In [1]: import numpy as np

In [2]: np.set_printoptions(precision=2, suppress=True, linewidth=100, sign=" ")

In [3]: rnd = lambda a: np.round(a, 2) + 0

In [4]: X = np.loadtxt("x.csv", delimiter=",")

In [5]: print(rnd(X))
[[ 0.09  0.03  0.03  0.09  0.03  0.26]
 [ 0.03  0.01  0.01  0.03  0.01  0.09]
 [ 0.03  0.01  0.01  0.03  0.01  0.09]
 [ 0.09  0.03  0.03  0.09  0.03  0.26]
 [ 0.03  0.01  0.01  0.03  0.01  0.09]
 [ 0.26  0.09  0.09  0.26  0.09  0.79]]

In [6]: A2 = np.array([[-3, 3, 3],
   ...:     [-1, -1, 2],
   ...:     [0, -3, 2],
   ...:     [-1, -3, -2],
   ...:     [3, -1, 0],
   ...:     [3, -2, 1]])

In [7]: print(rnd(np.einsum("ik,kj->ji", X, A2)))
[[ 0.5   0.17  0.17  0.5   0.17  1.5 ]
 [-0.68 -0.23 -0.23 -0.68 -0.23 -2.03]
 [ 0.47  0.16  0.16  0.47  0.16  1.41]]

In [8]: print(np.linalg.matrix_rank(X @ A2))
1

In [9]: mat = np.loadtxt("run14.csv", delimiter=",")

In [10]: print(mat)
[[ -0.2  -0.5   0.7  -0.3  -1.    0.3  -2.    0.9   0. ]
 [ -1.2  -0.9  -0.7  -0.5   0.7  -0.5   0.    0.2   1.5]
 [  0.8  -0.2  -0.7  -1.4   0.6   2.1   0.4  -0.1  -1.3]
 [  0.7  -1.1   0.1   0.    0.7  -0.7  -0.3   0.5   0.7]
 [ -0.1  -1.6   0.    0.2  -0.1  -0.2   0.    1.4   0.5]
 [ -0.7   0.   -0.3  -0.2  -0.9   0.3  -0.4   1.5   0.2]
 [ -0.1   0.9   0.    0.6  -0.1  -0.8  -0.8   0.5  -2.2]
 [ -0.7   1.7  -1.2  -1.1  -0.7   0.3   0.6   1.7  -2.5]
 [  1.7  -1.3   0.4  -0.1  -0.1  -0.2   0.   -1.2  -1. ]
 [ -1.3  -0.4   0.   -0.5  -0.5  -0.1  -0.5  -2.5  -0.4]
 [  0.    0.4   0.1  -1.    1.4  -1.9   0.5   1.4  -1. ]
 [  0.6  -0.9   0.2   2.7  -0.7   0.9   0.4  -0.7   1.2]
 [ -2.   -8.    4.  -12.  -32.  -22.  -24.   22.   34. ]
 [  0.2   0.3  -1.4   1.   -0.8  -0.3   0.   -0.7  -1.3]
 [ -1.6   1.7   0.8   0.1  -0.3   0.1  -0.5  -0.3   0.2]
 [ -1.   -0.4   0.    0.7   0.8   0.8   1.1   1.   -0.1]
 [ -0.7  -1.3   0.3  -0.5  -0.1  -0.6  -0.1  -1.    0.5]
 [  1.1  -1.6   1.6   0.7  -0.5  -0.8   1.   -1.6   1.7]]

In [11]: x0 = np.array([-1, 2, -2, 2, 3, -1, -2, -1, 2])

In [12]: h1 = np.maximum(mat @ x0, 0)

In [13]: print(rnd(h1))
[ 0.   5.2  0.   1.2  0.   0.   0.3  0.   0.   0.8  0.3  1.9  0.   1.2  4.3  0.   0.   0. ]

In [14]: print(rnd(np.maximum(mat @ x0, 0) - np.maximum(-mat @ x0, 0)))
[ -3.    5.2  -6.2   1.2  -3.2  -2.4   0.3  -6.   -6.2   0.8   0.3   1.9 -26.    1.2   4.3  -0.2
  -1.   -3.8]

In [15]: print(rnd(np.tanh(mat @ x0)))
[-1.    1.   -1.    0.83 -1.   -0.98  0.29 -1.   -1.    0.66  0.29  0.96 -1.    0.83  1.   -0.2
 -0.76 -1.  ]

In [16]: Ac = mat - mat.mean(axis=0)

In [17]: left, sv, VT = np.linalg.svd(Ac, full_matrices=False)

In [18]: print(rnd(sv ** 2 / (sv ** 2).sum()))
[ 0.97  0.01  0.    0.    0.    0.    0.    0.    0.  ]

In [19]: print(rnd((sv ** 2).sum() ** 2 / (sv ** 4).sum()))
1.06

In [20]: print(np.abs(left[:, 0]).argmax())
12

In [21]: print(rnd(sv))
[ 61.16   6.69   4.29   3.89   3.79   3.36   2.44   2.15   1.48]

In [22]: rng = np.random.default_rng(702760)

In [23]: lab = rng.permutation(9)

In [24]: A2 = mat[:, lab] * rng.choice([-1, 1], 9)

In [25]: print(A2)
[[  0.9   0.   -0.7   0.3  -0.3  -0.5   2.    0.2   1. ]
 [  0.2   1.5   0.7  -0.5  -0.5  -0.9  -0.    1.2  -0.7]
 [ -0.1  -1.3   0.7   2.1  -1.4  -0.2  -0.4  -0.8  -0.6]
 [  0.5   0.7  -0.1  -0.7   0.   -1.1   0.3  -0.7  -0.7]
 [  1.4   0.5  -0.   -0.2   0.2  -1.6  -0.    0.1   0.1]
 [  1.5   0.2   0.3   0.3  -0.2   0.    0.4   0.7   0.9]
 [  0.5  -2.2  -0.   -0.8   0.6   0.9   0.8   0.1   0.1]
 [  1.7  -2.5   1.2   0.3  -1.1   1.7  -0.6   0.7   0.7]
 [ -1.2  -1.   -0.4  -0.2  -0.1  -1.3  -0.   -1.7   0.1]
 [ -2.5  -0.4  -0.   -0.1  -0.5  -0.4   0.5   1.3   0.5]
 [  1.4  -1.   -0.1  -1.9  -1.    0.4  -0.5  -0.   -1.4]
 [ -0.7   1.2  -0.2   0.9   2.7  -0.9  -0.4  -0.6   0.7]
 [ 22.   34.   -4.  -22.  -12.   -8.   24.    2.   32. ]
 [ -0.7  -1.3   1.4  -0.3   1.    0.3  -0.   -0.2   0.8]
 [ -0.3   0.2  -0.8   0.1   0.1   1.7   0.5   1.6   0.3]
 [  1.   -0.1  -0.    0.8   0.7  -0.4  -1.1   1.   -0.8]
 [ -1.    0.5  -0.3  -0.6  -0.5  -1.3   0.1   0.7   0.1]
 [ -1.6   1.7  -1.6  -0.8   0.7  -1.6  -1.   -1.1   0.5]]

In [26]: left, _, VT = np.linalg.svd(mat.T @ A2)

In [27]: print(rnd(np.linalg.lstsq(mat, A2)[0]))
[[ 0.  0.  0.  0.  0.  0.  0. -1.  0.]
 [ 0.  0.  0.  0.  0.  1.  0.  0.  0.]
 [ 0.  0. -1.  0.  0.  0.  0.  0.  0.]
 [ 0.  0.  0.  0.  1.  0.  0.  0.  0.]
 [ 0.  0.  0.  0.  0.  0.  0.  0. -1.]
 [ 0.  0.  0.  1.  0.  0.  0.  0.  0.]
 [ 0.  0.  0.  0.  0.  0. -1.  0.  0.]
 [ 1.  0.  0.  0.  0.  0.  0.  0.  0.]
 [ 0.  1.  0.  0.  0.  0.  0.  0.  0.]]

In [28]: print(lab)
[ 7  8  2  5  3  1  6  0  4]

In [29]: print(rnd(left @ VT))
[[ 0.  0.  0.  0.  0.  0.  0. -1.  0.]
 [ 0.  0.  0.  0.  0.  1.  0.  0.  0.]
 [ 0.  0. -1.  0.  0.  0.  0.  0.  0.]
 [ 0.  0.  0.  0.  1.  0.  0.  0.  0.]
 [ 0.  0.  0.  0.  0.  0.  0.  0. -1.]
 [ 0.  0.  0.  1.  0.  0.  0.  0.  0.]
 [ 0.  0.  0.  0.  0.  0. -1.  0.  0.]
 [ 1.  0.  0.  0.  0.  0.  0.  0.  0.]
 [ 0.  1.  0.  0.  0.  0.  0.  0.  0.]]

In [30]: x0 = np.array([5, 3, 3, -5, -1, -3, -5, 3, -1])

In [31]: h1 = np.maximum(A2 @ x0, 0)

In [32]: print(rnd(h1))
[   0.    17.6    0.     8.2   14.3    6.9    0.     3.5    0.     0.    16.9    0.   200.     0.
    0.    10.5    4.5    1.6]

In [33]: print(rnd(np.tanh(A2 @ x0)))
[-1.    1.   -1.    1.    1.    1.   -1.    1.   -1.   -1.    1.   -1.    1.   -1.   -1.    1.
  1.    0.92]

In [34]: print(np.flatnonzero(h1 > 1e-9))
[  1   3   4   5   7  10  12  15  16  17]

In [35]: W0 = np.array([[0, 2, 1, 1, 1, 1, 0],
    ...:     [2, 2, 0, 2, 3, 1, 3],
    ...:     [1, 0, 0, 1, 1, 2, 2],
    ...:     [1, 3, 3, 3, 1, 2, 3],
    ...:     [1, 0, 0, 2, 3, 1, 0],
    ...:     [1, 2, 3, 1, 3, 2, 1],
    ...:     [1, 2, 1, 2, 3, 3, 3],
    ...:     [2, 2, 0, 1, 2, 2, 1],
    ...:     [2, 0, 3, 3, 3, 3, 3],
    ...:     [3, 3, 1, 3, 1, 0, 1]])

In [36]: W0[:, 4] = 3 * W0[:, 2]

In [37]: print(W0)
[[ 0  2  1  1  3  1  0]
 [ 2  2  0  2  0  1  3]
 [ 1  0  0  1  0  2  2]
 [ 1  3  3  3  9  2  3]
 [ 1  0  0  2  0  1  0]
 [ 1  2  3  1  9  2  1]
 [ 1  2  1  2  3  3  3]
 [ 2  2  0  1  0  2  1]
 [ 2  0  3  3  9  3  3]
 [ 3  3  1  3  3  0  1]]

In [38]: left, sv, VT = np.linalg.svd(W0)

In [39]: evecs = VT[:(sv > 1e-8).sum()]

In [40]: x0 = W0[5] + 5 * W0[0] + rng.integers(2) * np.eye(7)[4]

In [41]: print(x0)
[  1.  12.   8.   6.  25.   7.   1.]

In [42]: print(np.allclose(evecs.T @ evecs @ x0, x0))
False

In [43]: t = np.radians(180)

In [44]: R = np.eye(7)

In [45]: R[3, 3] = R[4, 4] = np.cos(t)

In [46]: R[3, 4], R[4, 3] = -np.sin(t), np.sin(t)

In [47]: print(rnd(R))
[[ 1.  0.  0.  0.  0.  0.  0.]
 [ 0.  1.  0.  0.  0.  0.  0.]
 [ 0.  0.  1.  0.  0.  0.  0.]
 [ 0.  0.  0. -1.  0.  0.  0.]
 [ 0.  0.  0.  0. -1.  0.  0.]
 [ 0.  0.  0.  0.  0.  1.  0.]
 [ 0.  0.  0.  0.  0.  0.  1.]]

In [48]: A2 = W0 @ R.T

In [49]: print(rnd(np.abs(A2 - W0).max(axis=0)))
[  0.   0.   0.   6.  18.   0.   0.]

In [50]: print(rnd(np.linalg.det(R)), np.trace(R))
1.0 3.0

In [51]: print(np.allclose(np.linalg.norm(W0, axis=1), np.linalg.norm(A2, axis=1)))
True

In [52]: print(np.allclose(W0 @ W0.T, A2 @ A2.T))
True

In [53]: print(np.argsort(-np.linalg.norm(W0, axis=0).round(6), kind="stable")[:3])
[ 4  3  6]

In [54]: print(np.linalg.cond(W0) > 100)
True

In [55]: print([round(float(x), 2) for x in np.linalg.svd(W0, compute_uv=False)[:3]])
[20.19, 7.01, 4.0]

In [56]: r = np.linalg.matrix_rank(W0)

In [57]: print(r)
6

In [58]: N = np.linalg.svd(W0)[2][r:].T

In [59]: print([int(np.linalg.matrix_rank(W0[:, :j + 1])) for j in range(7)])
[1, 2, 3, 4, 4, 5, 6]

In [60]: print(rnd(N @ N.T))
[[ 0.   0.   0.   0.   0.   0.   0. ]
 [ 0.   0.   0.   0.   0.   0.   0. ]
 [ 0.   0.   0.9  0.  -0.3  0.   0. ]
 [ 0.   0.   0.   0.   0.   0.   0. ]
 [ 0.   0.  -0.3  0.   0.1  0.   0. ]
 [ 0.   0.   0.   0.   0.   0.   0. ]
 [ 0.   0.   0.   0.   0.   0.   0. ]]

In [61]: print(np.linalg.matrix_rank(W0.T @ W0), np.linalg.matrix_rank(W0 @ W0.T))
6 6

In [62]: print(rnd(N[:, 0] / N[np.abs(N[:, 0]).round(6).argmax(), 0]))
[ 0.    0.    1.    0.   -0.33  0.    0.  ]

In [63]: print(np.allclose(W0 @ N, 0))
True

In [64]: data = np.loadtxt("case7.csv", delimiter=",")

In [65]: print(data)
[[  4.55   9.02  10.83 -13.32   0.93  -0.72 -11.9   37.71 -19.16 -34.99]
 [  3.25  10.01   9.68 -11.84  -2.14  -4.7  -11.63  39.18 -17.67 -33.78]
 [ -3.01 -19.19  16.54  32.66 -11.34 -17.53 -28.68  -7.44  19.12 -35.53]
 [  4.42   9.61  10.86 -11.45   1.1   -3.44 -12.99  38.73 -17.74 -35.79]
 [ -4.93 -19.02  17.39  32.16 -11.61 -19.14 -30.05  -8.12  17.38 -36.36]
 [ -3.58 -21.91  18.07  32.81 -12.81 -20.08 -30.4   -7.93  18.29 -36.43]
 [ -1.96 -21.3   18.48  32.67 -11.08 -19.38 -28.3   -7.71  17.3  -35.81]
 [  5.36   8.43   8.04 -11.73  -0.56  -0.49 -11.55  37.55 -17.07 -33.89]
 [  1.95   9.64   9.93 -12.83  -1.43  -2.99 -11.58  38.67 -18.74 -33.32]
 [  3.23   8.53   7.47 -10.54   0.19  -2.79 -11.41  38.01 -16.7  -34.6 ]
 [  4.06   9.35  10.58 -14.47  -0.27  -1.12 -12.86  40.16 -19.56 -33.55]
 [ -3.2  -17.75  15.79  32.87 -11.4  -20.31 -30.26  -9.23  18.41 -36.08]
 [  5.06  11.84  10.05 -11.53  -0.88  -0.94 -10.62  37.77 -18.43 -33.93]
 [  3.95  10.32  10.94 -12.83   0.69  -1.65 -11.89  39.29 -16.22 -35.39]
 [  5.76  10.56   9.88 -12.55  -0.32  -0.94 -13.03  36.7  -19.94 -33.67]
 [ -4.77 -20.99  16.68  31.14 -12.94 -20.18 -30.2   -8.67  17.2  -36.89]
 [  4.71   9.73  11.   -11.88   1.42  -1.41 -11.79  38.84 -16.48 -32.88]
 [  3.98   9.83   9.89 -12.09   1.47  -1.66 -12.11  37.85 -17.72 -31.88]
 [  4.61  10.04   9.66 -12.1   -1.59  -2.65 -13.06  36.51 -17.77 -33.68]
 [ -1.74 -20.    19.43  30.98 -13.08 -18.66 -30.29  -8.57  16.97 -35.62]
 [ -4.35 -18.77  17.95  32.14 -11.55 -19.41 -29.22  -7.3   19.09 -36.29]
 [ -4.31 -21.69  16.23  31.41 -11.66 -20.71 -29.51  -7.28  18.48 -34.96]
 [  5.21   9.74  10.56 -11.68  -0.02  -3.23 -13.63  39.38 -17.28 -33.64]
 [ -4.01 -21.5   19.54  30.64 -11.24 -20.32 -29.54  -8.74  18.2  -36.37]
 [ -3.53 -18.26  18.83  30.78 -10.55 -20.68 -30.55  -8.53  18.5  -37.18]
 [ -3.19 -21.74  18.02  32.47 -10.71 -19.39 -29.62  -8.51  17.09 -35.39]
 [  4.29  11.35   9.48 -12.09   0.75  -2.56 -14.77  37.65 -19.96 -34.55]]

In [66]: Q, evecs = np.linalg.qr(data[:, :7])[0], np.linalg.qr(data[:, 7:])[0]

In [67]: sv = np.linalg.svd(Q.T @ evecs, compute_uv=False)

In [68]: print((sv > 0.9).sum())
2

In [69]: print(rnd(np.linalg.norm(Q @ Q.T - evecs @ evecs.T, 2)))
1.0

In [70]: print(rnd(np.degrees(np.arccos(sv.clip(0, 1)))))
[  1.9    3.3   69.68]

In [71]: proj = data @ np.linalg.solve(data.T @ data, data.T)

In [72]: print(rnd(np.linalg.eigvalsh(proj)))
[ 0.  0.  0.  0.  0.  0.  0.  0.  0.  0.  0.  0.  0.  0.  0.  0.  0.  1.  1.  1.  1.  1.  1.  1.
  1.  1.  1.]

In [73]: print(rnd(np.trace(proj)))
10.0

In [74]: print(np.allclose(proj @ proj, proj))
True

In [75]: print(rnd(proj @ data[:, 9]))
[-34.99 -33.78 -35.53 -35.79 -36.36 -36.43 -35.81 -33.89 -33.32 -34.6  -33.55 -36.08 -33.93 -35.39
 -33.67 -36.89 -32.88 -31.88 -33.68 -35.62 -36.29 -34.96 -33.64 -36.37 -37.18 -35.39 -34.55]

In [76]: J = np.loadtxt("a.csv", delimiter=",")

In [77]: print(J)
[[22. 10.  6.  0. 13.  3. 10. 18.  6.]
 [10. 14.  2. -8.  5.  3.  6.  6. -2.]
 [ 6.  2.  2.  0.  5.  1.  2.  6.  2.]
 [ 0. -8.  0.  8. -2. -2.  0.  0.  4.]
 [13.  5.  5. -2. 14.  3.  3. 15.  4.]
 [ 3.  3.  1. -2.  3.  1.  1.  3.  0.]
 [10.  6.  2.  0.  3.  1.  6.  6.  2.]
 [18.  6.  6.  0. 15.  3.  6. 18.  6.]
 [ 6. -2.  2.  4.  4.  0.  2.  6.  4.]]

In [78]: r = np.linalg.matrix_rank(J)

In [79]: print(r)
3

In [80]: N = np.linalg.svd(J)[2][r:].T

In [81]: print([int(np.linalg.matrix_rank(J[:, :j + 1])) for j in range(9)])
[1, 2, 3, 3, 3, 3, 3, 3, 3]

In [82]: print([int(np.linalg.matrix_rank(J[:i])) for i in range(1, len(J) + 1)])
[1, 2, 3, 3, 3, 3, 3, 3, 3]

In [83]: print(np.allclose(J @ N, 0))
True

In [84]: print(rnd(np.linalg.norm(W0) ** 2 / np.linalg.norm(W0, 2) ** 2))
1.19

In [85]: print(rnd(np.linalg.norm(W0, "nuc")))
37.57

In [86]: print(W0[7] @ W0[1])
15
